>>> import numpy as np
>>> import numpy.linalg as la
>>> np.set_printoptions(precision=1, suppress=True, linewidth=140, legacy="1.25")
>>> K = np.load("block13.npy")
>>> print(K)
[[6.3 2.  1.  5.  6.  3.  3.  2.  3. ]
 [2.  6.3 2.  0.  4.  6.  0.  9.  4. ]
 [0.  4.  7.3 2.  7.  9.  6.  2.  8. ]
 [8.  0.  9.  0.3 6.  4.  6.  3.  7. ]
 [7.  5.  8.  7.  7.3 6.  3.  9.  6. ]
 [0.  7.  8.  5.  5.  0.3 2.  9.  3. ]
 [4.  5.  0.  6.  2.  6.  3.3 4.  0. ]
 [8.  2.  7.  1.  5.  6.  5.  2.3 9. ]
 [6.  2.  1.  5.  6.  3.  3.  2.  3.3]]
>>> Y = np.array([[-7, -8, -1],
...     [4, -9, 2],
...     [3, 4, -6],
...     [5, -4, 6],
...     [-5, 3, -4],
...     [0, -7, -2],
...     [5, -2, -2],
...     [3, 5, 9],
...     [0, -4, 6]])
>>> print(np.einsum("ij,ij->i", K, K))
[136.7 196.7 307.3 291.1 402.3 257.1 143.9 290.3 134.9]
>>> print(np.einsum("ij->j", K))
[41.3 33.3 43.3 31.3 48.3 43.3 31.3 42.3 43.3]
>>> print(la.matrix_rank(K @ Y))
3
>>> data = np.load("w.npy")
>>> print(data)
[[6 4 1 0 1 7 7 3]
 [0 6 6 1 9 2 2 4]
 [0 0 0 6 3 7 2 5]
 [0 0 0 5 7 4 8 6]
 [0 0 0 0 2 3 8 9]
 [0 0 0 0 0 0 1 9]
 [0 0 0 0 0 0 1 0]
 [0 0 0 0 0 0 0 4]]
>>> print(np.round(data @ la.pinv(data) @ data, 1) + 0)
[[6. 4. 1. 0. 1. 7. 7. 3.]
 [0. 6. 6. 1. 9. 2. 2. 4.]
 [0. 0. 0. 6. 3. 7. 2. 5.]
 [0. 0. 0. 5. 7. 4. 8. 6.]
 [0. 0. 0. 0. 2. 3. 8. 9.]
 [0. 0. 0. 0. 0. 0. 1. 9.]
 [0. 0. 0. 0. 0. 0. 1. 0.]
 [0. 0. 0. 0. 0. 0. 0. 4.]]
>>> print(np.abs(np.diag(la.qr(data)[1])) > 1e-9)
[ True  True False  True  True False  True  True]
